>>> import numpy as np
>>> np.set_printoptions(precision=4, suppress=True, linewidth=140)
>>> K = np.loadtxt("w.csv", delimiter=",")
>>> K
array([[ 0.809 , -0.5878,  0.    ],
       [ 0.5878,  0.809 ,  0.    ],
       [ 0.    ,  0.    ,  1.    ]])
>>> # orthonormal columns
>>> vec = np.array([-1, -1, 2])
>>> np.abs(np.linalg.eigvals(K))
array([1., 1., 1.])
>>> round(np.linalg.det(K), 4)
np.float64(1.0)
>>> np.linalg.inv(K)
array([[ 0.809 ,  0.5878,  0.    ],
       [-0.5878,  0.809 ,  0.    ],
       [ 0.    ,  0.    ,  1.    ]])
>>> [p for p in range(1, 25) if np.allclose(np.linalg.matrix_power(K, p), np.eye(3))]
[10, 20]
>>> round(float(np.linalg.norm(vec)), 4), round(np.linalg.norm(K @ vec), 4)
(2.4495, np.float64(2.4495))
>>> J = np.load("mat.npy")
>>> J
array([[5, 7, 0, 9, 2, 1, 5, 0, 4],
       [0, 4, 7, 6, 4, 2, 2, 6, 8],
       [0, 0, 6, 7, 4, 4, 1, 0, 8],
       [0, 0, 0, 4, 6, 9, 8, 1, 4],
       [0, 0, 0, 0, 4, 7, 0, 5, 6],
       [0, 0, 0, 0, 0, 9, 0, 5, 9],
       [0, 0, 0, 0, 0, 0, 3, 8, 1],
       [0, 0, 0, 0, 0, 0, 0, 8, 6],
       [0, 0, 0, 0, 0, 0, 0, 0, 5]])
>>> gram = J.T @ J
>>> np.trace(gram), (J ** 2).sum()
(np.int64(1334), np.int64(1334))
>>> np.linalg.matrix_rank(gram)
np.int64(9)
>>> np.linalg.matrix_rank(J - J[0, 0] * np.eye(9))
np.int64(8)
>>> np.sort(np.linalg.eigvals(J))
array([3., 4., 4., 4., 5., 5., 6., 8., 9.])
>>> vec = np.array([-1, 2, 0, 1, 1, 2, -1, 3, -1])
>>> h = np.maximum(J @ vec, 0)
>>> J * (h > 1e-9)[:, None]
array([[5, 7, 0, 9, 2, 1, 5, 0, 4],
       [0, 4, 7, 6, 4, 2, 2, 6, 8],
       [0, 0, 6, 7, 4, 4, 1, 0, 8],
       [0, 0, 0, 4, 6, 9, 8, 1, 4],
       [0, 0, 0, 0, 4, 7, 0, 5, 6],
       [0, 0, 0, 0, 0, 9, 0, 5, 9],
       [0, 0, 0, 0, 0, 0, 3, 8, 1],
       [0, 0, 0, 0, 0, 0, 0, 8, 6],
       [0, 0, 0, 0, 0, 0, 0, 0, 0]])
>>> np.maximum(J @ (3 * vec), 0)
array([39, 90, 30, 57, 81, 72, 60, 54,  0])
>>> J.T @ h
array([ 65, 211, 270, 443, 408, 689, 347, 758, 954])
>>> A2 = np.array([[1, 5], [3, 4]])
>>> M = np.kron(np.eye(2, dtype=int), A2)
>>> M
array([[1, 5, 0, 0],
       [3, 4, 0, 0],
       [0, 0, 1, 5],
       [0, 0, 3, 4]])
>>> # 2 blocks once reordered
>>> u, r1 = M[2], M[0]
>>> u @ u
np.int64(26)
>>> pr = (u @ r1) / (u @ u) * u
>>> round(float(np.linalg.norm(u + r1) ** 2 + np.linalg.norm(u - r1) ** 2), 4)
104.0
>>> np.outer(u, r1)
array([[ 0,  0,  0,  0],
       [ 0,  0,  0,  0],
       [ 1,  5,  0,  0],
       [ 5, 25,  0,  0]])
>>> (r1 - pr) @ u
np.float64(0.0)
>>> r1 - pr
array([1., 5., 0., 0.])
>>> round(np.linalg.eigvals(M).sum().real, 4)
np.float64(10.0)
>>> np.round(np.linalg.det(M.T), 4)
np.float64(121.0)
>>> np.einsum("ii->", M)
np.int64(10)
>>> round(np.linalg.det(M[::-1]), 4)
np.float64(121.0)
>>> np.kron(np.eye(2, dtype=int), M)
array([[1, 5, 0, 0, 0, 0, 0, 0],
       [3, 4, 0, 0, 0, 0, 0, 0],
       [0, 0, 1, 5, 0, 0, 0, 0],
       [0, 0, 3, 4, 0, 0, 0, 0],
       [0, 0, 0, 0, 1, 5, 0, 0],
       [0, 0, 0, 0, 3, 4, 0, 0],
       [0, 0, 0, 0, 0, 0, 1, 5],
       [0, 0, 0, 0, 0, 0, 3, 4]])
>>> np.einsum("ij,ji->", M, M)
np.int64(94)
>>> np.poly(M)
array([  1., -10.,   3., 110., 121.])
>>> np.round(np.linalg.det(2 * M), 4), round(np.linalg.det(M), 4)
(np.float64(1936.0), np.float64(121.0))
>>> evals, vecs = np.linalg.eig(M)
>>> np.round(M @ vecs[:, 0] - evals[0] * vecs[:, 0], 4) + 0
array([0., 0., 0., 0.])
>>> np.sort(np.linalg.eigvals(M @ M))
array([ 2.7334,  2.7334, 44.2666, 44.2666])
>>> np.sort(np.linalg.eigvals(np.linalg.inv(M)))
array([-0.6048, -0.6048,  0.1503,  0.1503])
>>> np.sort(np.linalg.eigvals(M.T))
array([-1.6533, -1.6533,  6.6533,  6.6533])
>>> np.prod(evals)
np.float64(121.0)
>>> rng = np.random.default_rng(512)
>>> idx = rng.permutation(4)
>>> idx
array([1, 2, 3, 0])
>>> A2 = M[idx][:, idx]
>>> round(np.linalg.det(A2), 4), round(np.linalg.det(M[idx]), 4)
(np.float64(121.0), np.float64(-121.0))
>>> np.diag(A2)
array([4, 1, 4, 1])
>>> np.trace(A2)
np.int64(10)
>>> A = np.load("layer15.npy")
>>> A
array([[  1,   1,   2,   0,   0,   2,   2,   1],
       [  0,  81,   0,   2,   0,   2,   1,   1],
       [  1,   0, -20,   2,   2,   1,   2,   1],
       [  0,   1,   0,   1,   0,   1,   1,   0],
       [  1,   1,   0,   2,  20,   1,   0,   1],
       [  2,   0,   0,   1,   2, 101,   0,   0],
       [  0,   0,   2,   1,   0,   0,  60,   0],
       [  1,   1,   0,   2,   0,   1,   2,  80]])
>>> round(np.linalg.norm(A, 2) / np.linalg.norm(A), 4)
np.float64(0.6085)
>>> np.linalg.matrix_rank(A, rtol=0.1)
np.int64(6)
>>> [round(float(x), 4) for x in np.linalg.svd(A, compute_uv=False)[:3]]
[101.1632, 81.6878, 79.4172]
>>> U, sv, vt = np.linalg.svd(A, full_matrices=False)
>>> np.cumsum(sv ** 2) / np.sum(sv ** 2)
array([0.3703, 0.6117, 0.8399, 0.9703, 0.9867, 0.9999, 1.    , 1.    ])
>>> np.abs(U[:, 0]).round(6).argmax()
np.int64(5)
>>> np.round(U.T @ A @ vt.T, 4) + 0
array([[101.1632,   0.    ,   0.    ,   0.    ,   0.    ,   0.    ,   0.    ,   0.    ],
       [  0.    ,  81.6878,   0.    ,   0.    ,   0.    ,   0.    ,   0.    ,   0.    ],
       [  0.    ,   0.    ,  79.4172,   0.    ,   0.    ,   0.    ,   0.    ,   0.    ],
       [  0.    ,   0.    ,   0.    ,  60.0452,   0.    ,   0.    ,   0.    ,   0.    ],
       [  0.    ,   0.    ,   0.    ,   0.    ,  21.2845,   0.    ,   0.    ,   0.    ],
       [  0.    ,   0.    ,   0.    ,   0.    ,   0.    ,  19.0951,   0.    ,   0.    ],
       [  0.    ,   0.    ,   0.    ,   0.    ,   0.    ,   0.    ,   1.0319,   0.    ],
       [  0.    ,   0.    ,   0.    ,   0.    ,   0.    ,   0.    ,   0.    ,   0.9361]])
>>> np.round(vt @ vt.T, 4) + 0
array([[1., 0., 0., 0., 0., 0., 0., 0.],
       [0., 1., 0., 0., 0., 0., 0., 0.],
       [0., 0., 1., 0., 0., 0., 0., 0.],
       [0., 0., 0., 1., 0., 0., 0., 0.],
       [0., 0., 0., 0., 1., 0., 0., 0.],
       [0., 0., 0., 0., 0., 1., 0., 0.],
       [0., 0., 0., 0., 0., 0., 1., 0.],
       [0., 0., 0., 0., 0., 0., 0., 1.]])
>>> (sv > 1e-8).sum()
np.int64(8)
>>> X = np.load("m.npy")
>>> X
array([[-2.,  1.,  0.,  0.,  0.,  0.,  0.,  0.,  0.],
       [ 0., -2.,  1.,  0.,  0.,  0.,  0.,  0.,  0.],
       [ 0.,  0., -2.,  1.,  0.,  0.,  0.,  0.,  0.],
       [ 0.,  0.,  0., -2.,  1.,  0.,  0.,  0.,  0.],
       [ 0.,  0.,  0.,  0., -2.,  1.,  0.,  0.,  0.],
       [ 0.,  0.,  0.,  0.,  0., -2.,  1.,  0.,  0.],
       [ 0.,  0.,  0.,  0.,  0.,  0., -2.,  1.,  0.],
       [ 0.,  0.,  0.,  0.,  0.,  0.,  0., -2.,  1.],
       [ 0.,  0.,  0.,  0.,  0.,  0.,  0.,  0., -2.]])
>>> # triangular
>>> vec = np.array([-3, 3, 2, -9, 2, -5, 3, 7, -8])
>>> target = X @ vec
>>> target
array([  9.,  -4., -13.,  20.,  -9.,  13.,   1., -22.,  16.])
>>> np.linalg.solve(X.T, X[1])
array([-0.,  1., -0., -0., -0., -0., -0., -0., -0.])
>>> np.linalg.solve(X, -1 * target)
array([ 3., -3., -2.,  9., -2.,  5., -3., -7.,  8.])
>>> idx = rng.permutation(9)
>>> idx
array([7, 3, 8, 5, 2, 1, 4, 0, 6])
>>> A2 = X[idx][:, idx]
>>> np.sort(np.abs(np.linalg.eigvals(A2)))
array([2., 2., 2., 2., 2., 2., 2., 2., 2.])
>>> np.allclose(A2, X)
False
>>> np.trace(A2)
np.float64(-18.0)
>>> q, _ = np.linalg.qr(np.array([[0.4, 0.9, 0.3], [0.0, 1.3, 0.7], [0.1, 1.0, -1.0]]))
>>> data = q[:, :3]
>>> data
array([[-0.9701,  0.1214, -0.21  ],
       [-0.    , -0.8656, -0.5007],
       [-0.2425, -0.4857,  0.8398]])
>>> # keeps lengths
>>> idx = rng.permutation(3)
>>> idx
array([1, 2, 0])
>>> A2 = data[idx][:, idx]
>>> np.allclose(A2, data)
False
>>> np.diag(A2)
array([-0.8656,  0.8398, -0.9701])
>>> vec = np.array([-1, 1, 1])
>>> data @ np.ones(3)
array([-1.0587, -1.3663,  0.1116])
>>> np.linalg.norm(data @ vec) <= np.linalg.norm(data, 2) * np.linalg.norm(vec) + 1e-9
np.True_
>>> np.sign((data @ vec).round(6))
array([ 1., -1.,  1.])
>>> data @ vec
array([ 0.8816, -1.3663,  0.5966])
>>> (data * vec).sum(axis=1)
array([ 0.8816, -1.3663,  0.5966])
>>> F = np.load("case17.npy")
>>> F
array([[1.  , 0.5 , 0.25],
       [0.5 , 1.  , 0.5 ],
       [0.25, 0.5 , 1.  ]])
>>> np.einsum("ii->", F)
np.float64(3.0)
>>> np.kron(np.eye(2, dtype=int), F)
array([[1.  , 0.5 , 0.25, 0.  , 0.  , 0.  ],
       [0.5 , 1.  , 0.5 , 0.  , 0.  , 0.  ],
       [0.25, 0.5 , 1.  , 0.  , 0.  , 0.  ],
       [0.  , 0.  , 0.  , 1.  , 0.5 , 0.25],
       [0.  , 0.  , 0.  , 0.5 , 1.  , 0.5 ],
       [0.  , 0.  , 0.  , 0.25, 0.5 , 1.  ]])
>>> np.poly(F)
array([ 1.    , -3.    ,  2.4375, -0.5625])
>>> round(float(np.linalg.det(F[::-1])), 4)
-0.5625
>>> np.round(np.linalg.det(F.T), 4)
np.float64(0.5625)
>>> feats = np.array([[3.0, -1.0, 3.0, 0.0, 0.0, 0.0],
...     [-2.0, 2.0, 5.0, 0.0, 0.0, 0.0],
...     [-1.0, 2.0, 5.0, 0.0, 0.0, 0.0],
...     [0.0, 0.0, 0.0, -2.0, -1.0, -2.0],
...     [0.0, 0.0, 0.0, 1.0, 1.0, 1.0],
...     [0.0, 0.0, 0.0, -2.0, -1.0, 0.0]])
>>> A2 = feats + rng.integers(-2, 3, (6, 4)) @ rng.integers(-2, 3, (4, 6))
>>> A2
array([[  1.,  -9.,   5.,   0.,  -6.,  -2.],
       [ -9.,   8.,   2.,  -3.,   4.,   6.],
       [ -3.,   8.,   1.,   3.,   1.,   0.],
       [  4.,   0.,   2.,  -7.,   5.,   3.],
       [  0.,   6.,  -2.,  -2.,   8.,   7.],
       [-11.,   4.,  -5.,  -2.,  -2.,   4.]])
>>> np.abs(A2 - feats).sum(axis=1)
array([20., 29., 16., 22., 24., 25.])
>>> np.linalg.matrix_rank(A2 - feats, tol=1e-8)
np.int64(4)
>>> th = np.radians(30)
>>> r_ = np.eye(6)
>>> r_[1, 1] = r_[5, 5] = np.cos(th)
>>> r_[1, 5], r_[5, 1] = -np.sin(th), np.sin(th)
>>> r_
array([[ 1.   ,  0.   ,  0.   ,  0.   ,  0.   ,  0.   ],
       [ 0.   ,  0.866,  0.   ,  0.   ,  0.   , -0.5  ],
       [ 0.   ,  0.   ,  1.   ,  0.   ,  0.   ,  0.   ],
       [ 0.   ,  0.   ,  0.   ,  1.   ,  0.   ,  0.   ],
       [ 0.   ,  0.   ,  0.   ,  0.   ,  1.   ,  0.   ],
       [ 0.   ,  0.5  ,  0.   ,  0.   ,  0.   ,  0.866]])
>>> A2 = feats @ r_.T
>>> np.linalg.svd(feats, compute_uv=False), np.linalg.svd(A2, compute_uv=False)
(array([8.1002, 4.034 , 3.8951, 1.2924, 0.3973, 0.3366]), array([8.1002, 4.034 , 3.8951, 1.2924, 0.3973, 0.3366]))
>>> np.allclose(feats @ feats.T, A2 @ A2.T)
True
>>> round(np.linalg.det(r_), 4), round(np.trace(r_), 4)
(np.float64(1.0), np.float64(5.7321))
>>> vec = np.array([3, 3, -2, -2, 0, 3])
>>> target = feats @ vec
>>> target
array([  0., -10.,  -7.,  -2.,   1.,   4.])
>>> np.linalg.solve(feats, target)
array([ 3.,  3., -2., -2.,  0.,  3.])
>>> np.linalg.solve(feats, 5 * target)
array([ 15.,  15., -10., -10.,   0.,  15.])
>>> idx = rng.permutation(6)
>>> A2 = feats[:, idx] * rng.choice([-1, 1], 6)
>>> A2
array([[-0., -0.,  3.,  3.,  1.,  0.],
       [-0., -0.,  5., -2., -2.,  0.],
       [-0., -0.,  5., -1., -2.,  0.],
       [ 2.,  2.,  0.,  0., -0., -1.],
       [-1., -1.,  0.,  0., -0.,  1.],
       [ 2., -0.,  0.,  0., -0., -1.]])
>>> U, _, vt = np.linalg.svd(feats.T @ A2)
>>> np.round(U @ vt, 4) + 0
array([[ 0.,  0.,  0.,  1.,  0.,  0.],
       [ 0.,  0.,  0.,  0., -1.,  0.],
       [ 0.,  0.,  1.,  0.,  0.,  0.],
       [-1.,  0.,  0.,  0.,  0.,  0.],
       [ 0.,  0.,  0.,  0.,  0.,  1.],
       [ 0., -1.,  0.,  0.,  0.,  0.]])
>>> np.round(np.linalg.lstsq(feats, A2)[0], 4) + 0
array([[ 0.,  0.,  0.,  1.,  0.,  0.],
       [ 0.,  0.,  0.,  0., -1.,  0.],
       [ 0.,  0.,  1.,  0.,  0.,  0.],
       [-1.,  0.,  0.,  0.,  0.,  0.],
       [ 0.,  0.,  0.,  0.,  0.,  1.],
       [ 0., -1.,  0.,  0.,  0.,  0.]])
>>> A2 = np.array([[3, -6, -4],
...     [6, 2, -5],
...     [-2, -6, 0],
...     [2, 6, -9],
...     [3, -5, -3],
...     [-4, -7, 2]])
>>> np.einsum("ij,ij->i", feats, feats)
array([19., 33., 30.,  9.,  3.,  5.])
>>> np.einsum("ik,kj->ij", feats, A2)
array([[ -3., -38.,  -7.],
       [ -4., -14.,  -2.],
       [ -1., -20.,  -6.],
       [  1.,   7.,  17.],
       [  1.,  -6., -10.],
       [ -7.,  -7.,  21.]])
>>> np.einsum("ij->j", feats)
array([ 0.,  3., 13., -3., -1., -1.])
>>> A2.T @ feats.T
array([[ -3.,  -4.,  -1.,   1.,   1.,  -7.],
       [-38., -14., -20.,   7.,  -6.,  -7.],
       [ -7.,  -2.,  -6.,  17., -10.,  21.]])
